% ipython --no-banner

In [1]: import numpy as np

In [2]: import numpy.linalg as la

In [3]: np.set_printoptions(precision=1, suppress=True, linewidth=200)

In [4]: mat = np.loadtxt("test12.csv", delimiter=",")

In [5]: mat
Out[5]: 
array([[-1.7, -2. ,  2. ,  2. , -2. ,  1. , -2. ],
       [ 1. ,  2.3,  2. ,  1. ,  0. ,  0. , -2. ],
       [-2. ,  1. , -0.7,  0. ,  1. ,  0. , -2. ],
       [ 1. , -1. , -1. , -0.7, -1. , -2. , -1. ],
       [ 0. , -2. , -1. ,  2. ,  0.3,  1. ,  2. ],
       [-1. , -2. , -2. ,  1. , -1. ,  0.3,  0. ],
       [-2. , -2. ,  2. ,  2. , -2. ,  1. , -1.7]])

In [6]: rng = np.random.default_rng(556)

In [7]: z = rng.permutation(7)

In [8]: z
Out[8]: array([6, 2, 3, 4, 5, 1, 0])

In [9]: Y = mat[z][:, z]

In [10]: np.round(np.trace(Y), 1)
Out[10]: np.float64(-1.9)

In [11]: np.diag(Y)
Out[11]: array([-1.7, -0.7, -0.7,  0.3,  0.3,  2.3, -1.7])

In [12]: np.round(la.det(Y), 1), round(float(la.det(mat[z])), 1)
Out[12]: (np.float64(103.9), -103.9)

In [13]: A = np.loadtxt("w.csv", delimiter=",")

In [14]: A
Out[14]: 
array([[  4.,   5.,   7.,   0.,   4.,   2.,   2.,   9.,   2.],
       [ 12.,  13.,  16.,   3.,  13.,   9.,   8.,  10.,   9.],
       [ 14.,  15.,  25.,   4.,  19.,  11.,  14.,  17.,  11.],
       [ 16.,  18.,  33.,  12.,  28.,  18.,  21.,  21.,  18.],
       [ 20.,  26.,  42.,  14.,  33.,  25.,  26.,  21.,  21.],
       [ 21.,  29.,  48.,  23.,  38.,  30.,  28.,  26.,  27.],
       [ 24.,  30.,  49.,  30.,  45.,  32.,  37.,  29.,  33.],
       [ 25.,  39.,  55.,  38.,  50.,  34.,  45.,  35.,  37.],
       [ 33.,  44.,  64.,  46.,  53.,  34.,  48.,  35.,  46.],
       [ 41.,  49.,  72.,  47.,  59.,  40.,  53.,  44.,  53.],
       [ 44.,  57.,  72.,  50.,  65.,  42.,  56.,  47.,  57.],
       [ 53.,  58.,  77.,  55.,  70.,  49.,  56.,  47.,  64.],
       [ 59.,  66.,  83.,  59.,  76.,  49.,  64.,  51.,  70.],
       [ 62.,  67.,  83.,  63.,  85.,  53.,  64.,  56.,  70.],
       [ 62.,  73.,  89.,  72.,  86.,  61.,  69.,  60.,  79.],
       [ 71.,  75.,  92.,  77.,  95.,  61.,  70.,  64.,  85.],
       [ 79.,  80.,  98.,  77., 104.,  65.,  73.,  69.,  86.],
       [ 86.,  87., 104.,  78., 106.,  72.,  73.,  72.,  91.]])

In [15]: z = A[:, 8] > np.median(A[:, 8])

In [16]: r0 = A[z].mean(axis=0) - A[~z].mean(axis=0)

In [17]: r0
Out[17]: array([43.1, 43.7, 47.9, 45.3, 51.4, 33. , 38.8, 34.1, 50.1])

In [18]: (((A - A.mean(axis=0)) @ r0 > 0) == z).mean()
Out[18]: np.float64(1.0)

In [19]: np.argsort(-np.abs(r0).round(6), kind="stable")
Out[19]: array([4, 8, 2, 3, 1, 0, 6, 7, 5])

In [20]: X = np.load("block4.npy")

In [21]: X
Out[21]: 
array([[ -6,   1,  -3,  -3,  -2,  -1,  -9,  -6,   1,  -7],
       [ -2,   5,   1,   1,   2,   3,  -5,  -2,   5,  -3],
       [ -4,   3,  -1,  -1,   0,   1,  -7,  -4,   3,  -5],
       [ -3,   4,   0,   0,   1,   2,  -6,  -3,   4,  -4],
       [ -2,   5,   1,   1,   2,   3,  -5,  -2,   5,  -3],
       [ -7,   0,  -4,  -4,  -3,  -2, -10,  -7,   0,  -8],
       [ -1,   6,   2,   2,   3,   4,  -4,  -1,   6,  -2],
       [  0,   7,   3,   3,   4,   5,  -3,   0,   7,  -1]])

In [22]: # row 4 repeats row 1

In [23]: X - X[0]
Out[23]: 
array([[ 0,  0,  0,  0,  0,  0,  0,  0,  0,  0],
       [ 4,  4,  4,  4,  4,  4,  4,  4,  4,  4],
       [ 2,  2,  2,  2,  2,  2,  2,  2,  2,  2],
       [ 3,  3,  3,  3,  3,  3,  3,  3,  3,  3],
       [ 4,  4,  4,  4,  4,  4,  4,  4,  4,  4],
       [-1, -1, -1, -1, -1, -1, -1, -1, -1, -1],
       [ 5,  5,  5,  5,  5,  5,  5,  5,  5,  5],
       [ 6,  6,  6,  6,  6,  6,  6,  6,  6,  6]])

In [24]: np.count_nonzero(X)
Out[24]: np.int64(73)

In [25]: np.unravel_index(np.abs(X).argmax(), X.shape)
Out[25]: (np.int64(5), np.int64(6))

In [26]: np.abs(X).max()
Out[26]: np.int64(10)

In [27]: la.matrix_rank(X)
Out[27]: np.int64(2)

In [28]: X.sum(axis=1)
Out[28]: array([-35,   5, -15,  -5,   5, -45,  15,  25])

In [29]: np.diff(X, axis=0)
Out[29]: 
array([[ 4,  4,  4,  4,  4,  4,  4,  4,  4,  4],
       [-2, -2, -2, -2, -2, -2, -2, -2, -2, -2],
       [ 1,  1,  1,  1,  1,  1,  1,  1,  1,  1],
       [ 1,  1,  1,  1,  1,  1,  1,  1,  1,  1],
       [-5, -5, -5, -5, -5, -5, -5, -5, -5, -5],
       [ 6,  6,  6,  6,  6,  6,  6,  6,  6,  6],
       [ 1,  1,  1,  1,  1,  1,  1,  1,  1,  1]])

In [30]: U, s, Vh = la.svd(X)

In [31]: s.round(1) + 0
Out[31]: array([29.9, 19.6,  0. ,  0. ,  0. ,  0. ,  0. ,  0. ])

In [32]: Y = U[:, :2] @ np.diag(s[:2]) @ Vh[:2]

In [33]: round(np.abs(X - Y).max(), 1)
Out[33]: np.float64(0.0)

In [34]: la.matrix_rank(Y)
Out[34]: np.int64(2)

In [35]: round(la.norm(X - Y) / la.norm(X), 1)
Out[35]: np.float64(0.0)

In [36]: ang = np.radians(36)

In [37]: r_ = np.eye(10)

In [38]: r_[4, 4] = r_[7, 7] = np.cos(ang)

In [39]: r_[4, 7], r_[7, 4] = -np.sin(ang), np.sin(ang)

In [40]: r_
Out[40]: 
array([[ 1. ,  0. ,  0. ,  0. ,  0. ,  0. ,  0. ,  0. ,  0. ,  0. ],
       [ 0. ,  1. ,  0. ,  0. ,  0. ,  0. ,  0. ,  0. ,  0. ,  0. ],
       [ 0. ,  0. ,  1. ,  0. ,  0. ,  0. ,  0. ,  0. ,  0. ,  0. ],
       [ 0. ,  0. ,  0. ,  1. ,  0. ,  0. ,  0. ,  0. ,  0. ,  0. ],
       [ 0. ,  0. ,  0. ,  0. ,  0.8,  0. ,  0. , -0.6,  0. ,  0. ],
       [ 0. ,  0. ,  0. ,  0. ,  0. ,  1. ,  0. ,  0. ,  0. ,  0. ],
       [ 0. ,  0. ,  0. ,  0. ,  0. ,  0. ,  1. ,  0. ,  0. ,  0. ],
       [ 0. ,  0. ,  0. ,  0. ,  0.6,  0. ,  0. ,  0.8,  0. ,  0. ],
       [ 0. ,  0. ,  0. ,  0. ,  0. ,  0. ,  0. ,  0. ,  1. ,  0. ],
       [ 0. ,  0. ,  0. ,  0. ,  0. ,  0. ,  0. ,  0. ,  0. ,  1. ]])

In [41]: Y = X @ r_.T

In [42]: Y
Out[42]: 
array([[ -6. ,   1. ,  -3. ,  -3. ,   1.9,  -1. ,  -9. ,  -6. ,   1. ,  -7. ],
       [ -2. ,   5. ,   1. ,   1. ,   2.8,   3. ,  -5. ,  -0.4,   5. ,  -3. ],
       [ -4. ,   3. ,  -1. ,  -1. ,   2.4,   1. ,  -7. ,  -3.2,   3. ,  -5. ],
       [ -3. ,   4. ,   0. ,   0. ,   2.6,   2. ,  -6. ,  -1.8,   4. ,  -4. ],
       [ -2. ,   5. ,   1. ,   1. ,   2.8,   3. ,  -5. ,  -0.4,   5. ,  -3. ],
       [ -7. ,   0. ,  -4. ,  -4. ,   1.7,  -2. , -10. ,  -7.4,   0. ,  -8. ],
       [ -1. ,   6. ,   2. ,   2. ,   3. ,   4. ,  -4. ,   1. ,   6. ,  -2. ],
       [  0. ,   7. ,   3. ,   3. ,   3.2,   5. ,  -3. ,   2.4,   7. ,  -1. ]])

In [43]: rk = la.matrix_rank(X)

In [44]: rk
Out[44]: np.int64(2)

In [45]: ns = la.svd(X)[2][rk:].T

In [46]: np.allclose(X @ ns, 0)
Out[46]: True

In [47]: ns.shape
Out[47]: (10, 8)

In [48]: la.matrix_rank(X.T @ X), la.matrix_rank(X @ X.T)
Out[48]: (np.int64(2), np.int64(2))

In [49]: data = np.array([[5, 1, 5, 1, 5, 1],
    ...:     [5, 8, 5, 8, 5, 8],
    ...:     [8, -5, 8, -5, 8, -5],
    ...:     [5, 1, 5, 1, 5, 1],
    ...:     [5, 8, 5, 8, 5, 8],
    ...:     [8, -5, 8, -5, 8, -5]])

In [50]: data
Out[50]: 
array([[ 5,  1,  5,  1,  5,  1],
       [ 5,  8,  5,  8,  5,  8],
       [ 8, -5,  8, -5,  8, -5],
       [ 5,  1,  5,  1,  5,  1],
       [ 5,  8,  5,  8,  5,  8],
       [ 8, -5,  8, -5,  8, -5]])

In [51]: # columns 0 and 2 are equal

In [52]: Y = data / np.sqrt((data ** 2).mean(axis=1, keepdims=True))

In [53]: la.norm(Y, axis=1)
Out[53]: array([2.4, 2.4, 2.4, 2.4, 2.4, 2.4])

In [54]: data - data.mean(axis=1, keepdims=True)
Out[54]: 
array([[ 2. , -2. ,  2. , -2. ,  2. , -2. ],
       [-1.5,  1.5, -1.5,  1.5, -1.5,  1.5],
       [ 6.5, -6.5,  6.5, -6.5,  6.5, -6.5],
       [ 2. , -2. ,  2. , -2. ,  2. , -2. ],
       [-1.5,  1.5, -1.5,  1.5, -1.5,  1.5],
       [ 6.5, -6.5,  6.5, -6.5,  6.5, -6.5]])

In [55]: la.matrix_rank(data - data.mean(axis=1, keepdims=True))
Out[55]: np.int64(1)

In [56]: Y = np.array([[8, 0, 4, 0, 4, 6, 4, 0],
    ...:     [4, 0, 1, 2, 0, 5, 8, 3],
    ...:     [8, 5, 1, 4, 5, 3, 9, 0],
    ...:     [6, 9, 2, 7, 3, 9, 5, 5],
    ...:     [6, 7, 3, 6, 8, 1, 3, 7],
    ...:     [1, 7, 1, 2, 5, 4, 2, 8],
    ...:     [6, 8, 0, 2, 4, 7, 3, 1],
    ...:     [9, 1, 9, 5, 0, 5, 4, 5]])

In [57]: E = np.tril(Y)

In [58]: E
Out[58]: 
array([[8, 0, 0, 0, 0, 0, 0, 0],
       [4, 0, 0, 0, 0, 0, 0, 0],
       [8, 5, 1, 0, 0, 0, 0, 0],
       [6, 9, 2, 7, 0, 0, 0, 0],
       [6, 7, 3, 6, 8, 0, 0, 0],
       [1, 7, 1, 2, 5, 4, 0, 0],
       [6, 8, 0, 2, 4, 7, 3, 0],
       [9, 1, 9, 5, 0, 5, 4, 5]])

In [59]: # rows and columns are dependent

In [60]: np.argsort(-la.norm(E, axis=0).round(6), kind="stable")[:3]
Out[60]: array([0, 1, 3])

In [61]: [round(float(x), 1) for x in la.svd(E, compute_uv=False)[:3]]
Out[61]: [26.9, 12.5, 9.0]

In [62]: round(la.norm(E, 2) / la.norm(E), 1)
Out[62]: np.float64(0.8)

In [63]: U, s, Vh = la.svd(E)

In [64]: s.round(1) + 0
Out[64]: array([26.9, 12.5,  9. ,  7.7,  5.9,  2.4,  1.1,  0. ])

In [65]: Y = U[:, :7] @ np.diag(s[:7]) @ Vh[:7]

In [66]: Y.round(1) + 0
Out[66]: 
array([[8., 0., 0., 0., 0., 0., 0., 0.],
       [4., 0., 0., 0., 0., 0., 0., 0.],
       [8., 5., 1., 0., 0., 0., 0., 0.],
       [6., 9., 2., 7., 0., 0., 0., 0.],
       [6., 7., 3., 6., 8., 0., 0., 0.],
       [1., 7., 1., 2., 5., 4., 0., 0.],
       [6., 8., 0., 2., 4., 7., 3., 0.],
       [9., 1., 9., 5., 0., 5., 4., 5.]])

In [67]: np.round(np.abs(E - Y).max(), 1)
Out[67]: np.float64(0.0)
